>>> import numpy as np
>>> import numpy.linalg as la
>>> np.set_printoptions(suppress=True, linewidth=140)
>>> K = np.array([[0, -2, 0, 0, 0, 0],
...     [-1, 0, 0, 0, 0, 0],
...     [1, 0, 0, 0, 0, 0],
...     [0, 0, 0, -2, 0, 0],
...     [0, 0, -1, 0, 0, 0],
...     [0, 0, 1, 0, 0, 0],
...     [0, 0, 0, 0, 0, -2],
...     [0, 0, 0, 0, -1, 0],
...     [0, 0, 0, 0, 1, 0]])
>>> np.round(la.norm(K[2] - K[7]), 2)
np.float64(1.41)
>>> K[2] @ K[7]
np.int64(0)
>>> round(la.norm(K, 1), 2), round(la.norm(K, np.inf), 2)
(np.float64(2.0), np.float64(2.0))
>>> round(la.norm(K[2], 1), 2), round(la.norm(K[2], np.inf), 2)
(np.float64(1.0), np.float64(1.0))
>>> np.round(la.svd(K, compute_uv=False), 2)
array([2.  , 2.  , 2.  , 1.41, 1.41, 1.41])
>>> np.count_nonzero(K)
np.int64(9)
>>> la.matrix_rank(K)
np.int64(6)
>>> np.unravel_index(np.abs(K).argmax(), K.shape)
(np.int64(0), np.int64(1))
>>> round(float(la.norm(K)), 2)
4.24
>>> K.sum(axis=1)
array([-2, -1,  1, -2, -1,  1, -2, -1,  1])
>>> K.sum(axis=0)
array([ 0, -2,  0, -2,  0, -2])
>>> np.diff(K, axis=0)
array([[-1,  2,  0,  0,  0,  0],
       [ 2,  0,  0,  0,  0,  0],
       [-1,  0,  0, -2,  0,  0],
       [ 0,  0, -1,  2,  0,  0],
       [ 0,  0,  2,  0,  0,  0],
       [ 0,  0, -1,  0,  0, -2],
       [ 0,  0,  0,  0, -1,  2],
       [ 0,  0,  0,  0,  2,  0]])
>>> np.abs(K).max()
np.int64(2)
>>> x = np.array([-2, -2, 0, -2, -2, -1])
>>> y = K @ x
>>> y
array([ 4,  2, -2,  4,  0,  0,  2,  2, -2])
>>> np.round(la.pinv(K) @ K, 2) + 0
array([[1., 0., 0., 0., 0., 0.],
       [0., 1., 0., 0., 0., 0.],
       [0., 0., 1., 0., 0., 0.],
       [0., 0., 0., 1., 0., 0.],
       [0., 0., 0., 0., 1., 0.],
       [0., 0., 0., 0., 0., 1.]])
>>> rng = np.random.default_rng(6)
>>> y = y + 0.05 * rng.normal(size=9)
>>> y.round(2)
array([ 4.05,  2.09, -2.13,  3.99,  0.05,  0.07,  2.03,  2.07, -1.99])
>>> beta, *_ = la.lstsq(K, y)
>>> round(float(la.norm(y - K @ beta)), 2)
0.11
>>> [round(float(la.norm(la.solve(K.T @ K + lam * np.eye(6), K.T @ y))), 2) for lam in (0, 1, 10, 100)]
[4.21, 3.11, 0.99, 0.13]
